$ python3 -q
>>> import numpy as np
>>> np.set_printoptions(precision=3, suppress=True, linewidth=120)
>>> feats = np.loadtxt("case11.csv", delimiter=",")
>>> feats
array([[ -0.5,  -0.8,  -1.3,   0.1,  -0.9,   1.3],
       [ -1.4,  -0.8,  -0.1,  -0.4,  -2.1,   0.6],
       [  0.1,   0.1,   0.2,   0.8,   0.2,   0.5],
       [  0.5,   0.6,  -0.6,   1.2,   0.7,  -0.6],
       [ -1.7,  -0.9,  -0.2,   0.1,   2. ,  -0.3],
       [ -2. ,   0.1,   0.3,  -0.7,  -1.4,  -0.1],
       [  0.5,   0.2,   0.2,   0.5,   0.9,   2. ],
       [ -0.1,   0.3,  -0.1,  -0.8,  -0.3,  -1. ],
       [  6. ,   0. , -34. ,   4. ,  -2. ,  18. ],
       [  0.4,  -0.2,  -0.9,  -0.3,   0.2,   0.2],
       [ -0.3,  -0.7,  -0.3,   0. ,  -0.2,  -0.3],
       [  0.7,   1.4,  -0.3,  -0.5,   0.4,   0.5],
       [ -0.8,  -0.1,  -0.9,   2. ,   0.1,  -0.2],
       [ -0.3,  -1.4,  -1. ,   2.1,  -1.6,   0.6],
       [  0.6,  -1. ,   1. ,   1.4,   0.1,   1.9],
       [  0.2,   0.5,  -0.3,   1.1,   1.1,  -0.7],
       [ -0.7,   0.7,  -0.1,   0.6,  -0.7,  -0.3]])
>>> # row 8 dominates
>>> Ac = feats - feats.mean(axis=0)
>>> vecs = np.linalg.svd(Ac)[2][:1]
>>> A2 = Ac - Ac @ vecs.T @ vecs
>>> np.round(np.diag(vecs.T @ vecs), 3) + 0
array([0.027, 0.   , 0.752, 0.009, 0.003, 0.21 ])
>>> A2.std(axis=0)
array([0.757, 0.71 , 0.44 , 0.844, 0.995, 0.721])
>>> np.cov(Ac @ vecs.T, rowvar=False)
array(89.093)
>>> vec = np.array([-2, 1, -2, -2, 2, -1])
>>> target = feats @ vec
>>> np.linalg.solve(feats.T @ feats, feats.T @ target)
array([-2.,  1., -2., -2.,  2., -1.])
>>> np.round(np.linalg.pinv(feats) @ feats, 3) + 0
array([[1., 0., 0., 0., 0., 0.],
       [0., 1., 0., 0., 0., 0.],
       [0., 0., 1., 0., 0., 0.],
       [0., 0., 0., 1., 0., 0.],
       [0., 0., 0., 0., 1., 0.],
       [0., 0., 0., 0., 0., 1.]])
>>> try:
...     np.linalg.solve(feats, target)
... except np.linalg.LinAlgError as e:
...     print("failed:", e)
... 
failed: Last 2 dimensions of the array must be square
>>> rng = np.random.default_rng(66555)
>>> target = target + 0.3 * rng.normal(size=17)
>>> target
array([-0.375, -2.28 , -2.231,  0.508,  7.12 ,  2.146, -2.82 ,  2.196, 26.296,  1.915,  0.079,  1.865, -0.445, -6.19 ,
       -8.709,  1.052, -0.475])
>>> beta, *_ = np.linalg.lstsq(feats, target)
>>> np.round(feats.T @ (target - feats @ beta), 3) + 0
array([0., 0., 0., 0., 0., 0.])
>>> round(float(np.linalg.norm(target - feats @ beta)), 3)
1.111
>>> lab = feats[:, 5] > np.median(feats[:, 5])
>>> f = feats[lab].mean(axis=0) - feats[~lab].mean(axis=0)
>>> f
array([ 1.212, -0.321, -4.068,  0.644, -0.792,  3.542])
>>> lab.astype(int)
array([1, 1, 1, 0, 0, 0, 1, 0, 1, 0, 0, 1, 0, 1, 1, 0, 0])
>>> np.argsort(-np.abs(f).round(6), kind="stable")
array([2, 5, 0, 4, 3, 1])
>>> np.round((((feats - feats.mean(axis=0)) @ f > 0) == lab).mean(), 3)
np.float64(0.588)
>>> Ac = (feats - feats.mean(axis=0)) / feats.std(axis=0)
>>> np.argwhere(np.abs(Ac) > 2)
array([[ 4,  4],
       [ 8,  0],
       [ 8,  2],
       [ 8,  3],
       [ 8,  5],
       [11,  1]])
>>> beta = np.linalg.lstsq(np.delete(Ac, 4, axis=1), Ac[:, 4])[0]
>>> np.abs(beta).argmax()
np.int64(4)
>>> arr = np.loadtxt("arr.csv", delimiter=",")
>>> arr
array([[1., 1., 1., 1., 1., 1.],
       [2., 0., 2., 0., 2., 0.],
       [1., 2., 1., 2., 1., 2.],
       [1., 1., 1., 1., 1., 1.],
       [2., 0., 2., 0., 2., 0.],
       [1., 2., 1., 2., 1., 2.]])
>>> # rows 0 and 3 are equal
>>> A2 = arr[0, 0] * arr[1:] - np.outer(arr[1:, 0], arr[0])
>>> A2
array([[ 0., -2.,  0., -2.,  0., -2.],
       [ 0.,  1.,  0.,  1.,  0.,  1.],
       [ 0.,  0.,  0.,  0.,  0.,  0.],
       [ 0., -2.,  0., -2.,  0., -2.],
       [ 0.,  1.,  0.,  1.,  0.,  1.]])
>>> arr[:, 0] / arr[0, 0]
array([1., 2., 1., 1., 2., 1.])
>>> A2 @ np.linalg.pinv(A2) @ A2
array([[ 0., -2.,  0., -2.,  0., -2.],
       [ 0.,  1.,  0.,  1.,  0.,  1.],
       [ 0.,  0.,  0.,  0.,  0.,  0.],
       [ 0., -2.,  0., -2.,  0., -2.],
       [ 0.,  1.,  0.,  1.,  0.,  1.]])
>>> np.unique(A2.round(6), axis=0).shape
(3, 6)
>>> np.allclose(A2[:-1].T @ np.linalg.lstsq(A2[:-1].T, A2[-1])[0], A2[-1])
True
>>> rank = np.linalg.matrix_rank(arr)
>>> rank
np.int64(2)
>>> N = np.linalg.svd(arr)[2][rank:].T
>>> np.linalg.matrix_rank(arr.T @ arr), np.linalg.matrix_rank(arr @ arr.T)
(np.int64(2), np.int64(2))
>>> N.shape
(6, 4)
>>> [int(np.linalg.matrix_rank(arr[:i])) for i in range(1, len(arr) + 1)]
[1, 2, 2, 2, 2, 2]
>>> [int(np.linalg.matrix_rank(np.delete(arr, i, axis=0))) for i in range(6)]
[2, 2, 2, 2, 2, 2]
>>> np.allclose(arr @ N, 0)
True
>>> T = np.stack([arr, -1 * arr, arr[::-1]])
>>> np.linalg.det(T)
array([0., 0., 0.])
>>> np.linalg.matrix_rank(T.reshape(3, -1))
np.int64(2)
>>> np.linalg.norm(T, axis=(1, 2))
array([8.124, 8.124, 8.124])
>>> E = np.load("w.npy")
>>> E
array([[ 0.922,  3.077, -2.047, -3.049],
       [ 0.921,  2.862, -1.999, -2.994],
       [ 1.047,  2.926, -2.082, -3.007],
       [ 0.965,  2.862, -2.001, -2.965],
       [ 1.26 ,  3.029, -2.014, -3.039],
       [ 0.896,  2.997, -2.099, -2.961],
       [ 0.944,  2.988, -2.035, -2.937],
       [ 0.874,  3.106, -2.013, -2.96 ],
       [ 0.764,  2.985, -1.989, -3.079],
       [ 0.95 ,  3.023, -1.852, -3.068],
       [ 1.217,  3.017, -1.953, -2.891],
       [ 0.769,  2.962, -1.871, -2.964],
       [ 1.128,  2.988, -1.849, -3.011],
       [ 1.036,  2.953, -1.99 , -2.977],
       [ 1.945,  1.121,  1.115,  2.923],
       [ 1.958,  0.912,  1.109,  2.669],
       [ 2.08 ,  1.177,  1.05 ,  3.17 ],
       [ 2.141,  0.978,  0.835,  2.897],
       [ 2.014,  1.107,  0.971,  3.198],
       [ 1.941,  1.079,  1.134,  2.936],
       [ 1.97 ,  1.008,  1.008,  2.944],
       [ 1.896,  0.919,  1.061,  3.07 ],
       [ 1.94 ,  1.007,  0.965,  2.868],
       [ 2.121,  0.802,  0.804,  2.797],
       [ 2.082,  0.974,  1.107,  3.102],
       [ 1.884,  0.958,  1.048,  2.929],
       [ 2.009,  1.029,  1.025,  3.018],
       [ 1.939,  1.025,  0.998,  3.16 ]])
>>> D = np.linalg.norm(E[:, None] - E[None], axis=-1)
>>> np.flatnonzero(D[15] < D.mean() / 2)
array([14, 15, 16, 17, 18, 19, 20, 21, 22, 23, 24, 25, 26, 27])
>>> np.linalg.matrix_rank(D ** 2)
np.int64(6)
>>> (D + 1e9 * np.eye(28)).round(6).argmin(axis=1)
array([ 7,  3, 13,  1, 10,  6,  5,  0, 11, 12,  4,  8, 13,  2, 19, 22, 18, 23, 27, 14, 26, 25, 20, 17, 26, 20, 20, 18])
>>> hat = E @ np.linalg.solve(E.T @ E, E.T)
>>> hat @ E[:, 3]
array([-3.049, -2.994, -3.007, -2.965, -3.039, -2.961, -2.937, -2.96 , -3.079, -3.068, -2.891, -2.964, -3.011, -2.977,
        2.923,  2.669,  3.17 ,  2.897,  3.198,  2.936,  2.944,  3.07 ,  2.868,  2.797,  3.102,  2.929,  3.018,  3.16 ])
>>> Ac = E - E.mean(axis=0)
>>> Uu, sig, VT = np.linalg.svd(Ac, full_matrices=False)
>>> VT[0] * np.sign(VT[0, np.abs(VT[0]).argmax()])
array([ 0.144, -0.28 ,  0.426,  0.848])
>>> np.round(Ac.mean(axis=0), 3) + 0
array([0., 0., 0., 0.])
>>> np.abs(VT[-1])
array([0.322, 0.248, 0.827, 0.388])
>>> sig ** 2 / (sig ** 2).sum()
array([0.998, 0.001, 0.001, 0.001])
>>> np.linalg.matrix_rank(Ac)
np.int64(4)
>>> J = np.load("mat.npy")
>>> J
array([[ 2,  4, -1,  2, -2,  4,  5],
       [ 4, -4,  1, -5,  0, -3,  3],
       [-1,  1, -4, -4,  1,  0,  0],
       [ 2, -5, -4, -2, -1,  1, -1],
       [-2,  0,  1, -1,  0, -1,  2],
       [ 4, -3,  0,  1, -1,  2, -2],
       [ 5,  3,  0, -1,  2, -2,  0]])
>>> np.round(np.linalg.eigvalsh(J).min(), 3)
np.float64(-10.783)
>>> [round(float(np.linalg.det(J[:i, :i])), 2) + 0 for i in range(1, 8)]
[2.0, -24.0, 90.0, 909.0, -1404.0, -1856.0, -4016.0]
>>> J.shape
(7, 7)
>>> J.sum(axis=1)
array([ 14,  -4,  -7, -10,  -1,   1,   7])
>>> np.abs(J).max()
np.int64(5)
>>> J.mean(axis=0)
array([ 2.   , -0.571, -1.   , -1.429, -0.143,  0.143,  1.   ])
>>> J[7]
Traceback (most recent call last):
  File "<python-input-76>", line 1, in <module>
    J[7]
    ~^^^
IndexError: index 7 is out of bounds for axis 0 with size 7
>>> np.linalg.svd(J, compute_uv=False)
array([10.783,  8.312,  7.622,  6.667,  5.732,  1.11 ,  0.139])
>>> np.linalg.rank(J)
Traceback (most recent call last):
  File "<python-input-78>", line 1, in <module>
    np.linalg.rank(J)
    ^^^^^^^^^^^^^^
AttributeError: module 'numpy.linalg' has no attribute 'rank'
>>> J[:, 7]
Traceback (most recent call last):
  File "<python-input-79>", line 1, in <module>
    J[:, 7]
    ~^^^^^^
IndexError: index 7 is out of bounds for axis 1 with size 7
>>> J.sum(axis=0)
array([ 14,  -4,  -7, -10,  -1,   1,   7])
